$ python3 -q
>>> import numpy as np
>>> from numpy import linalg as LA
>>> np.set_printoptions(precision=3, suppress=True, linewidth=200, floatmode="fixed")
>>> J = np.vander(np.arange(14) - 4, 4, increasing=True)
>>> J
array([[  1,  -4,  16, -64],
       [  1,  -3,   9, -27],
       [  1,  -2,   4,  -8],
       [  1,  -1,   1,  -1],
       [  1,   0,   0,   0],
       [  1,   1,   1,   1],
       [  1,   2,   4,   8],
       [  1,   3,   9,  27],
       [  1,   4,  16,  64],
       [  1,   5,  25, 125],
       [  1,   6,  36, 216],
       [  1,   7,  49, 343],
       [  1,   8,  64, 512],
       [  1,   9,  81, 729]])
>>> # column 3 is much longer than the rest
>>> G = J.T @ J
>>> G
array([[    14,     35,    315,   1925],
       [    35,    315,   1925,  15687],
       [   315,   1925,  15687, 119525],
       [  1925,  15687, 119525, 983295]])
>>> LA.svd(J, compute_uv=False) ** 2
array([998094.964,   1147.076,     64.568,      4.392])
>>> vals, vecs = LA.eigh(G)
>>> x0 = np.array([-5, 7, -4, -8])
>>> round(float(x0 @ G @ x0 / (x0 @ x0)), 3), round(vals[0], 3), np.round(vals[-1], 3)
(449004.305, np.float64(4.392), np.float64(998094.964))
>>> (np.sign(vecs[:, -1].round(6)) == np.sign(vecs[0, -1].round(6))).astype(int)
array([1, 1, 1, 1])
>>> Uu, sig, Vt = LA.svd(J)
>>> sig
array([999.047,  33.869,   8.035,   2.096])
>>> np.argmax(sig[:-1] / (sig[1:] + 1e-6)) + 1
np.int64(1)
>>> Y = Uu[:, :1] @ np.diag(sig[:1]) @ Vt[:1]
>>> LA.matrix_rank(J, rtol=0.05)
np.int64(1)
>>> np.round(LA.norm(J - Y, 2), 3), np.round(sig[1], 3)
(np.float64(33.869), np.float64(33.869))
>>> u, g = J[0], J[3]
>>> u @ u
np.int64(4369)
>>> pr = (u @ g) / (u @ u) * u
>>> LA.matrix_rank(np.outer(u, g))
np.int64(1)
>>> round(float((g - pr) @ u), 3)
-0.0
>>> np.round(LA.norm(u + g) ** 2 + LA.norm(u - g) ** 2, 3)
np.float64(8746.0)
>>> np.outer(u, g)
array([[  1,  -1,   1,  -1],
       [ -4,   4,  -4,   4],
       [ 16, -16,  16, -16],
       [-64,  64, -64,  64]])
>>> x0 = np.array([1, 0, -1, -2])
>>> h = np.maximum(J @ x0, 0)
>>> np.flatnonzero(h > 1e-9)
array([0, 1, 2, 3, 4])
>>> np.maximum(J @ (3 * x0), 0)
array([339, 138,  39,   6,   3,   0,   0,   0,   0,   0,   0,   0,   0,   0])
>>> J * (h > 1e-9)[:, None]
array([[  1,  -4,  16, -64],
       [  1,  -3,   9, -27],
       [  1,  -2,   4,  -8],
       [  1,  -1,   1,  -1],
       [  1,   0,   0,   0],
       [  0,   0,   0,   0],
       [  0,   0,   0,   0],
       [  0,   0,   0,   0],
       [  0,   0,   0,   0],
       [  0,   0,   0,   0],
       [  0,   0,   0,   0],
       [  0,   0,   0,   0],
       [  0,   0,   0,   0],
       [  0,   0,   0,   0]])
>>> J.T @ h
array([  175,  -618,  2276, -8580])
>>> W0 = np.loadtxt("out14.csv", delimiter=",")
>>> W0
array([[3.000, 1.000, 1.000, 1.000, 1.000, 1.000, 1.000, 1.000, 1.000, 1.000, 1.000],
       [1.000, 3.000, 1.000, 1.000, 1.000, 1.000, 1.000, 1.000, 1.000, 1.000, 1.000],
       [1.000, 1.000, 3.000, 1.000, 1.000, 1.000, 1.000, 1.000, 1.000, 1.000, 1.000],
       [1.000, 1.000, 1.000, 3.000, 1.000, 1.000, 1.000, 1.000, 1.000, 1.000, 1.000],
       [1.000, 1.000, 1.000, 1.000, 3.000, 1.000, 1.000, 1.000, 1.000, 1.000, 1.000],
       [1.000, 1.000, 1.000, 1.000, 1.000, 3.000, 1.000, 1.000, 1.000, 1.000, 1.000],
       [1.000, 1.000, 1.000, 1.000, 1.000, 1.000, 3.000, 1.000, 1.000, 1.000, 1.000],
       [1.000, 1.000, 1.000, 1.000, 1.000, 1.000, 1.000, 3.000, 1.000, 1.000, 1.000],
       [1.000, 1.000, 1.000, 1.000, 1.000, 1.000, 1.000, 1.000, 3.000, 1.000, 1.000],
       [1.000, 1.000, 1.000, 1.000, 1.000, 1.000, 1.000, 1.000, 1.000, 3.000, 1.000],
       [1.000, 1.000, 1.000, 1.000, 1.000, 1.000, 1.000, 1.000, 1.000, 1.000, 3.000]])
>>> vals, vecs = LA.eigh(W0)
>>> x0 = np.array([6, 7, 4, 8, 4, 0, 9, 9, 8, 2, 0])
>>> x0 @ W0 @ x0
np.float64(4071.0)
>>> vecs * np.maximum(vals, 0) @ vecs.T
array([[3.000, 1.000, 1.000, 1.000, 1.000, 1.000, 1.000, 1.000, 1.000, 1.000, 1.000],
       [1.000, 3.000, 1.000, 1.000, 1.000, 1.000, 1.000, 1.000, 1.000, 1.000, 1.000],
       [1.000, 1.000, 3.000, 1.000, 1.000, 1.000, 1.000, 1.000, 1.000, 1.000, 1.000],
       [1.000, 1.000, 1.000, 3.000, 1.000, 1.000, 1.000, 1.000, 1.000, 1.000, 1.000],
       [1.000, 1.000, 1.000, 1.000, 3.000, 1.000, 1.000, 1.000, 1.000, 1.000, 1.000],
       [1.000, 1.000, 1.000, 1.000, 1.000, 3.000, 1.000, 1.000, 1.000, 1.000, 1.000],
       [1.000, 1.000, 1.000, 1.000, 1.000, 1.000, 3.000, 1.000, 1.000, 1.000, 1.000],
       [1.000, 1.000, 1.000, 1.000, 1.000, 1.000, 1.000, 3.000, 1.000, 1.000, 1.000],
       [1.000, 1.000, 1.000, 1.000, 1.000, 1.000, 1.000, 1.000, 3.000, 1.000, 1.000],
       [1.000, 1.000, 1.000, 1.000, 1.000, 1.000, 1.000, 1.000, 1.000, 3.000, 1.000],
       [1.000, 1.000, 1.000, 1.000, 1.000, 1.000, 1.000, 1.000, 1.000, 1.000, 3.000]])
>>> LA.eigvalsh(W0[1:, 1:])
array([ 2.000,  2.000,  2.000,  2.000,  2.000,  2.000,  2.000,  2.000,  2.000, 12.000])
